$ ipython --no-banner

In [1]: import numpy as np

In [2]: from numpy import linalg as LA

In [3]: np.set_printoptions(precision=2, suppress=True, linewidth=140, sign=" ")

In [4]: rd = lambda a: np.round(a, 2) + 0

In [5]: Q, _ = LA.qr(np.array([[-1.8, 0.2, 0.8, -0.5, -1.6, -0.8, 1.7, 1.2, -1.3],
   ...:     [0.1, -0.6, -0.3, -1.4, 0.9, 0.5, -0.7, 1.2, 0.2],
   ...:     [-0.1, 1.4, 1.2, -0.4, 0.0, 0.0, 0.9, 0.3, 1.3],
   ...:     [-1.7, 1.0, 0.1, -1.0, -0.4, 0.8, 1.6, -3.1, -0.9],
   ...:     [-1.2, 0.7, -0.2, -0.6, -1.2, -1.1, 0.0, -1.2, -0.8],
   ...:     [0.1, 2.1, -0.8, 1.6, -0.5, 1.1, -1.3, -0.8, 0.0],
   ...:     [-0.4, 1.7, -0.2, 0.4, 0.3, -0.9, -1.8, 1.8, -0.1],
   ...:     [0.7, -1.1, -1.0, 1.6, -1.1, -0.4, -1.2, 0.1, -0.9],
   ...:     [-0.7, 1.0, -2.0, 0.2, -0.1, 0.0, 0.3, 0.2, 1.2]]))

In [6]: w = np.array([1, -3, -2, 3, -2, 2, 0, 2, 0])

In [7]: W0 = Q @ np.diag(w) @ Q.T

In [8]: rd(W0)
Out[8]: 
array([[ 1.29, -0.36,  0.19, -0.29, -0.26,  1.06,  0.56,  0.45,  0.6 ],
       [-0.36,  1.48,  0.58,  0.03, -0.63, -0.06,  0.18, -1.34,  0.47],
       [ 0.19,  0.58, -1.26,  0.11, -0.54, -0.88, -0.19,  0.14,  0.69],
       [-0.29,  0.03,  0.11,  1.09,  0.56,  0.29, -0.76, -0.17, -0.15],
       [-0.26, -0.63, -0.54,  0.56, -0.15, -0.79,  0.96, -0.69, -0.09],
       [ 1.06, -0.06, -0.88,  0.29, -0.79, -0.72, -1.34,  0.61, -0.82],
       [ 0.56,  0.18, -0.19, -0.76,  0.96, -1.34, -0.13,  0.58, -0.15],
       [ 0.45, -1.34,  0.14, -0.17, -0.69,  0.61,  0.58,  0.24, -0.75],
       [ 0.6 ,  0.47,  0.69, -0.15, -0.09, -0.82, -0.15, -0.75, -0.84]])

In [9]: # rank 7

In [10]: rd(np.trace(W0))
Out[10]: np.float64(1.0)

In [11]: rd(LA.det(W0))
Out[11]: np.float64(0.0)

In [12]: np.allclose(W0, W0.T)
Out[12]: True

In [13]: rd(np.abs(LA.eigvals(W0)).max())
Out[13]: np.float64(3.0)

In [14]: rd(LA.norm(W0, 2) / LA.norm(W0))
Out[14]: np.float64(0.51)

In [15]: LA.matrix_rank(W0, rtol=0.1)
Out[15]: np.int64(7)

In [16]: np.argsort(-LA.norm(W0, axis=0).round(6), kind="stable")[:3]
Out[16]: array([ 5,  1,  6])

In [17]: left, sv, vt = LA.svd(W0)

In [18]: rd(sv)
Out[18]: array([ 3.,  3.,  2.,  2.,  2.,  2.,  1.,  0.,  0.])

In [19]: np.argmax(sv[:-1] / (sv[1:] + 1e-6)) + 1
Out[19]: np.int64(7)

In [20]: Y = left[:, :7] @ np.diag(sv[:7]) @ vt[:7]

In [21]: LA.matrix_rank(Y)
Out[21]: np.int64(7)

In [22]: LA.matrix_rank(W0, rtol=0.05)
Out[22]: np.int64(7)

In [23]: rd(LA.norm(W0 - Y) / LA.norm(W0))
Out[23]: np.float64(0.0)

In [24]: data = np.array([[-2.0, 1.0, 1.0, 1.0, 1.0, 1.0, 1.0, 1.0],
    ...:     [1.0, -2.0, 1.0, 1.0, 1.0, 1.0, 1.0, 1.0],
    ...:     [1.0, 1.0, -2.0, 1.0, 1.0, 1.0, 1.0, 1.0],
    ...:     [1.0, 1.0, 1.0, -2.0, 1.0, 1.0, 1.0, 1.0],
    ...:     [1.0, 1.0, 1.0, 1.0, -2.0, 1.0, 1.0, 1.0],
    ...:     [1.0, 1.0, 1.0, 1.0, 1.0, -2.0, 1.0, 1.0],
    ...:     [1.0, 1.0, 1.0, 1.0, 1.0, 1.0, -2.0, 1.0],
    ...:     [1.0, 1.0, 1.0, 1.0, 1.0, 1.0, 1.0, -2.0]])

In [25]: # symmetric

In [26]: Y = data / LA.norm(data, axis=1, keepdims=True)

In [27]: G = Y @ Y.T

In [28]: rd(np.degrees(np.arccos(np.clip(G[0, 1], -1, 1))))
Out[28]: np.float64(79.52)

In [29]: rd(LA.norm(Y, axis=1))
Out[29]: array([ 1.,  1.,  1.,  1.,  1.,  1.,  1.,  1.])

In [30]: (G - 2 * np.eye(8)).round(6).argmax(axis=1)
Out[30]: array([ 1,  0,  0,  0,  0,  0,  0,  0])

In [31]: (np.abs(G) > 0.9).astype(int)
Out[31]: 
array([[ 1,  0,  0,  0,  0,  0,  0,  0],
       [ 0,  1,  0,  0,  0,  0,  0,  0],
       [ 0,  0,  1,  0,  0,  0,  0,  0],
       [ 0,  0,  0,  1,  0,  0,  0,  0],
       [ 0,  0,  0,  0,  1,  0,  0,  0],
       [ 0,  0,  0,  0,  0,  1,  0,  0],
       [ 0,  0,  0,  0,  0,  0,  1,  0],
       [ 0,  0,  0,  0,  0,  0,  0,  1]])

In [32]: rd(G[0])
Out[32]: array([ 1.  ,  0.18,  0.18,  0.18,  0.18,  0.18,  0.18,  0.18])

In [33]: w, V = LA.eigh(W0)

In [34]: x0 = np.array([-3, 3, -1, -2, 1, 0, 2, 3, -3])

In [35]: rd(np.abs(W0).sum(axis=1).max()), np.abs(w).max()
Out[35]: (np.float64(6.57), np.float64(3.0))

In [36]: (np.sign(V[:, -1].round(6)) == np.sign(V[0, -1].round(6))).astype(int)
Out[36]: array([ 1,  0,  0,  0,  0,  1,  1,  1,  0])

In [37]: rd(LA.eigvalsh(W0[1:, 1:]))
Out[37]: array([-2.74, -2.  , -1.83,  0.  ,  0.02,  1.48,  2.  ,  2.77])

In [38]: K = np.load("m.npy")

In [39]: K
Out[39]: 
array([[ 2, -2,  0,  3,  1],
       [ 5, -1, -2,  6,  1],
       [ 2,  0,  0,  8, -1],
       [ 0,  1,  2,  6,  0],
       [ 0,  1,  1,  9, -3],
       [-1,  1,  0,  6, -2],
       [ 1,  3,  3,  9, -4],
       [ 2,  1,  5,  9, -4],
       [ 0,  2,  6,  9, -5],
       [ 3,  0,  5,  6, -3],
       [ 2, -2,  7,  3, -6]])

In [40]: proj = K @ LA.solve(K.T @ K, K.T)

In [41]: np.allclose(proj @ proj, proj)
Out[41]: True

In [42]: LA.matrix_rank(np.eye(11) - proj)
Out[42]: np.int64(6)

In [43]: rd(proj @ K[:, 0])
Out[43]: array([ 2.,  5.,  2.,  0.,  0., -1.,  1.,  2.,  0.,  3.,  2.])

In [44]: C = K[[7, 6]].astype(float)

In [45]: for _ in range(5):
    ...:     lab = LA.norm(K[:, None] - C, axis=-1).argmin(axis=1)
    ...:     C = np.array([K[lab == j].mean(axis=0) for j in range(2)])
    ...: 

In [46]: lab
Out[46]: array([ 1,  1,  1,  1,  1,  1,  0,  0,  0,  0,  0])

In [47]: np.abs(C[1] - C[0]).argmax()
Out[47]: np.int64(2)

In [48]: rd(C[1] - C[0])
Out[48]: array([-0.27, -0.8 , -5.03, -0.87,  3.73])

In [49]: lab = K[:, 0] > np.median(K[:, 0])

In [50]: r0 = K[lab].mean(axis=0) - K[~lab].mean(axis=0)

In [51]: rd(r0)
Out[51]: array([ 3.11, -1.06, -1.17, -0.89,  1.67])

In [52]: Xc = (K - K.mean(axis=0)) / K.std(axis=0)

In [53]: rd(Xc.std(axis=0))
Out[53]: array([ 1.,  1.,  1.,  1.,  1.])

In [54]: np.argwhere(np.abs(Xc) > 2)
Out[54]: array([[ 1,  0]])

In [55]: beta = LA.lstsq(np.delete(Xc, 1, axis=1), Xc[:, 1])[0]

In [56]: np.abs(beta).argmax()
Out[56]: np.int64(2)

In [57]: rd(beta)
Out[57]: array([-0.37,  0.2 ,  0.78,  0.18])

In [58]: rd(1 - np.var(Xc[:, 1] - np.delete(Xc, 1, axis=1) @ beta))
Out[58]: np.float64(0.83)

In [59]: Xc = K - K.mean(axis=0)

In [60]: left, sv, vt = LA.svd(Xc, full_matrices=False)

In [61]: rd(sv ** 2 / (sv ** 2).sum())
Out[61]: array([ 0.57,  0.29,  0.1 ,  0.03,  0.01])

In [62]: rd(np.abs(vt[-1]))
Out[62]: array([ 0.31,  0.79,  0.17,  0.47,  0.21])

In [63]: (np.sign(left[:, 0]) == np.sign(left[0, 0])).astype(int)
Out[63]: array([ 1,  1,  1,  1,  0,  1,  0,  0,  0,  0,  0])

In [64]: rd(sv)
Out[64]: array([ 11.9 ,   8.5 ,   4.94,   2.77,   1.66])

In [65]: rng = np.random.default_rng(88)

In [66]: M = np.eye(3, dtype=int)[rng.permutation(3)]

In [67]: M
Out[67]: 
array([[ 0,  1,  0],
       [ 0,  0,  1],
       [ 1,  0,  0]])

In [68]: # row-stochastic, so 1 is an eigenvalue

In [69]: x0 = np.array([-2, 0, 2])

In [70]: rd(np.abs(LA.eigvals(M)))
Out[70]: array([ 1.,  1.,  1.])

In [71]: [p for p in range(1, 25) if np.allclose(LA.matrix_power(M, p), np.eye(3))]
Out[71]: [3, 6, 9, 12, 15, 18, 21, 24]

In [72]: M.T @ (M @ x0)
Out[72]: array([-2,  0,  2])

In [73]: rd(LA.norm(x0)), rd(LA.norm(M @ x0))
Out[73]: (np.float64(2.83), np.float64(2.83))
